$ python -q
>>> import numpy as np
>>> import numpy.linalg as la
>>> np.set_printoptions(precision=2, suppress=True, linewidth=140, sign=" ")
>>> tidy = lambda a: np.round(a, 2) + 0
>>> rng = np.random.default_rng(60)
>>> K = rng.normal(size=(12, 4))
>>> K = 10 * K / la.norm(K, axis=1, keepdims=True)
>>> tidy(K)
array([[-5.65, -1.95,  4.36, -6.73],
       [-4.75,  4.  ,  4.39,  6.49],
       [-1.57,  8.4 ,  4.75,  2.11],
       [ 3.83,  1.43,  8.49,  3.33],
       [-2.15,  3.64,  4.17, -8.05],
       [ 2.84, -0.13,  0.03, -9.59],
       [-4.51,  4.72,  5.14,  5.56],
       [-5.49, -7.11, -1.73,  4.04],
       [ 8.27,  4.58,  3.27, -0.06],
       [-2.05,  3.48, -5.72,  7.13],
       [-2.3 , -9.41,  2.07,  1.36],
       [ 6.24,  5.17, -1.6 ,  5.63]])
>>> C2 = np.cov(K, rowvar=False)
>>> np.argwhere(np.triu(np.abs(np.corrcoef(K.T)) > 0.8, 1))
array([], shape=(0, 2), dtype=int64)
>>> C2.shape
(4, 4)
>>> tidy(np.median(K, axis=0))
array([-2.1 ,  3.56,  3.72,  2.72])
>>> np.argsort(-K.std(axis=0).round(6), kind="stable")
array([ 3,  1,  0,  2])
>>> tidy(la.eigvalsh(C2)[::-1])
array([ 37.92,  32.41,  18.13,  11.34])
>>> tidy(np.polyfit(K[:, 0], K[:, 1], 1))
array([ 0.36,  1.62])
>>> T = np.stack([K, 3 * K, K[::-1]])
>>> tidy(np.einsum("bij,cij->bc", T, T))
array([[ 1200.  ,  3600.  ,  -266.53],
       [ 3600.  , 10800.  ,  -799.59],
       [ -266.53,  -799.59,  1200.  ]])
>>> la.matrix_rank(T.reshape(3, -1))
np.int64(2)
>>> D = la.norm(K[:, None] - K[None], axis=-1)
>>> D.shape
(12, 12)
>>> tidy(la.norm(K - K.mean(axis=0), axis=1))
array([  9.98,   7.69,   7.57,   7.99,   9.57,  11.41,   7.46,  11.05,   9.53,  10.45,  10.96,   9.92])
>>> np.flatnonzero(D[7] < D.mean() / 2)
array([  7,  10])
